% python3 -q
>>> import numpy as np
>>> np.set_printoptions(suppress=True, linewidth=160)
>>> A = np.load("test10.npy")
>>> A
array([[  6.4,  -9.7,   2.7],
       [  6.6, -10.1,   3.3],
       [ -5.5,  -6.1,  -0.2],
       [  7.1, -10.1,   3. ],
       [ -0.7,  -1.3,  -3.1],
       [  0.2,  -2.5,  -2.1],
       [  8.5,  -7.6,   2.6],
       [ -5.3,  -7.3,   0.7],
       [ -0.4,  -1.9,  -0.3],
       [ -4.9,  -5.9,  -0.1],
       [ -3.3,  -6.4,   1.4],
       [ -4.4,  -5.6,   0.8],
       [  7.1,  -8.6,   4. ],
       [  5.7,  -8.1,   2.9],
       [  1.9,  -2.4,  -2.5],
       [ -5.5,  -5.6,   0.6],
       [  9.1,  -8.4,   3.8],
       [  6.8,  -6.6,   3.1],
       [ -1.7,  -1.5,  -3.7],
       [  7.3,  -7.8,   2.8],
       [ -1.2,  -2.5,  -1. ],
       [ -1. ,  -3.5,  -1.7],
       [  6.1,  -7.7,   5.1],
       [ -0.6,   0. ,  -0.9]])
>>> proj = A @ np.linalg.solve(A.T @ A, A.T)
>>> np.allclose(proj @ proj, proj)
True
>>> np.round(np.linalg.eigvalsh(proj), 1) + 0
array([0., 0., 0., 0., 0., 0., 0., 0., 0., 0., 0., 0., 0., 0., 0., 0., 0., 0., 0., 0., 0., 1., 1., 1.])
>>> np.trace(proj)
np.float64(3.0)
>>> def softmax(z):
...     e = np.exp(z - z.max(axis=-1, keepdims=True))
...     return e / e.sum(axis=-1, keepdims=True)
... 
>>> np.round(softmax(10 * A[19]), 1) + 0
array([1., 0., 0.])
>>> scores = A @ A.T / np.sqrt(3)
>>> softmax(scores).round(6).argmax(axis=1)
array([ 3,  3,  7,  3, 18,  3, 16,  7,  7,  7,  7,  7, 16,  3,  3,  7, 16, 16,  2, 16,  7,  7, 16, 18])
>>> np.round(softmax(scores)[19] @ A, 1)
array([ 8.8, -8.6,  3.7])
>>> O, vecs = np.linalg.qr(A[:, :2])[0], np.linalg.qr(A[:, 2:])[0]
>>> sigma = np.linalg.svd(O.T @ vecs, compute_uv=False)
>>> np.round(np.degrees(np.arccos(sigma.clip(0, 1))), 1)
array([37.1])
>>> sigma.round(1)
array([0.8])
>>> out = np.array([[-2, 2], [0, -1], [2, 2]])
>>> np.linalg.matrix_rank(np.vstack([A, out.T]))
np.int64(3)
>>> np.linalg.matrix_rank(A @ out)
np.int64(2)
>>> M = np.load("sample13.npy")
>>> M
array([[-1, -1, -1, -1],
       [-1, -2, -2, -2],
       [-1, -2, -3, -3],
       [-1, -2, -3, -4]])
>>> Uu, sigma, Vt = np.linalg.svd(M, full_matrices=False)
>>> round(float(np.sqrt((sigma ** 2).sum())), 1), np.round(np.linalg.norm(M), 1)
(8.4, np.float64(8.4))
>>> np.abs(Uu[:, 0]).round(6).argmax()
np.int64(3)
>>> sigma.round(1)
array([8.3, 1. , 0.4, 0.3])
>>> (sigma > 1e-8).sum()
np.int64(4)
>>> np.linalg.matrix_power(M, 4)
array([[ 246,  462,  622,  707],
       [ 462,  868, 1169, 1329],
       [ 622, 1169, 1575, 1791],
       [ 707, 1329, 1791, 2037]])
>>> np.allclose(M @ M.T, M.T @ M)
True
>>> M @ M
array([[ 4,  7,  9, 10],
       [ 7, 13, 17, 19],
       [ 9, 17, 23, 26],
       [10, 19, 26, 30]])
>>> np.allclose(M, M.T)
True
>>> (M - M.T) / 2
array([[0., 0., 0., 0.],
       [0., 0., 0., 0.],
       [0., 0., 0., 0.],
       [0., 0., 0., 0.]])
>>> np.round(np.sort(np.abs(np.linalg.eigvals(M))), 1)
array([0.3, 0.4, 1. , 8.3])
>>> O, Rm = np.linalg.qr(M)
>>> np.round(np.abs(np.diag(Rm)), 1)
array([2. , 0.9, 0.8, 0.7])
>>> Rm.round(1)
array([[ 2. ,  3.5,  4.5,  5. ],
       [ 0. ,  0.9,  1.4,  1.7],
       [ 0. ,  0. ,  0.8,  1.2],
       [ 0. ,  0. ,  0. , -0.7]])
>>> np.round(O @ Rm, 1)
array([[-1., -1., -1., -1.],
       [-1., -2., -2., -2.],
       [-1., -2., -3., -3.],
       [-1., -2., -3., -4.]])
>>> abs(Rm[0, 0]), round(float(np.linalg.norm(M[:, 0])), 1)
(np.float64(2.0), 2.0)
>>> w1 = np.array([[-6, -5, -3, 5, -7, 7],
...     [2, 7, 4, -9, 2, -8],
...     [-2, 8, 2, 4, 8, 7],
...     [9, -8, 3, -5, -9, 3]])
>>> beta = np.array([2, -1, 0, -1, 0, 0])
>>> hid = np.maximum(Rm @ w1 + beta, 0)
>>> hid.round(1)
array([[33. ,  9.5, 32. ,  0. ,  0. , 32.5],
       [16.4,  2.8, 11.5,  0. ,  0. ,  8.4],
       [11.4,  0. ,  5.3,  0. ,  0. ,  9.4],
       [ 0. ,  4.7,  0. ,  2.5,  6.4,  0. ]])
>>> np.round((hid > 0).mean(axis=0), 1)
array([0.8, 0.8, 0.8, 0.2, 0.2, 0.8])
>>> C = np.array([[-3, 0, 1],
...     [-1, 2, 2],
...     [2, 3, 3],
...     [-1, 3, -1],
...     [-2, 1, -2],
...     [1, -2, -3]])
>>> (hid @ C).round(6).argmax(axis=1)
array([2, 2, 2, 1])
>>> arr = np.load("a.npy")
>>> arr
array([[39. , 41.1, 39.5],
       [40.7, 39.4, 40.1],
       [37.7, 40.7, 38.8],
       [38.5, 39.7, 39.7],
       [39.9, 41.5, 40. ],
       [40.5, 41. , 40. ],
       [40.1, 40.6, 40.6],
       [40.2, 40.2, 41. ],
       [42.7, 39.8, 38.9],
       [41. , 39.9, 38.8]])
>>> rng = np.random.default_rng(52)
>>> out = arr + rng.integers(-2, 3, (10, 1)) @ rng.integers(-2, 3, (1, 3))
>>> out
array([[37. , 45.1, 43.5],
       [39.7, 41.4, 42.1],
       [38.7, 38.7, 36.8],
       [38.5, 39.7, 39.7],
       [39.9, 41.5, 40. ],
       [40.5, 41. , 40. ],
       [39.1, 42.6, 42.6],
       [42.2, 36.2, 37. ],
       [43.7, 37.8, 36.9],
       [41. , 39.9, 38.8]])
>>> np.linalg.matrix_rank(out - arr, tol=1e-8)
np.int64(1)
>>> np.abs(out - arr).sum(axis=1)
array([10.,  5.,  5.,  0.,  0.,  0.,  5., 10.,  5.,  0.])
>>> np.round(np.linalg.svd(out - arr, compute_uv=False), 1) + 0
array([10.4,  0. ,  0. ])
>>> vec = np.array([0, 1, 2])
>>> arr @ np.eye(3)[1]
array([41.1, 39.4, 40.7, 39.7, 41.5, 41. , 40.6, 40.2, 39.8, 39.9])
>>> np.round(arr @ (2 * vec), 1)
array([240.2, 239.2, 236.6, 238.2, 243. , 242. , 243.6, 244.4, 235.2, 235. ])
>>> np.sign((arr @ vec).round(6))
array([1., 1., 1., 1., 1., 1., 1., 1., 1., 1.])
>>> np.linalg.norm(arr @ vec) <= np.linalg.norm(arr, 2) * np.linalg.norm(vec) + 1e-9
np.True_
>>> np.round(np.einsum("ij,j->i", arr, vec), 1)
array([120.1, 119.6, 118.3, 119.1, 121.5, 121. , 121.8, 122.2, 117.6, 117.5])
>>> np.round((arr * vec).sum(axis=1), 1)
array([120.1, 119.6, 118.3, 119.1, 121.5, 121. , 121.8, 122.2, 117.6, 117.5])
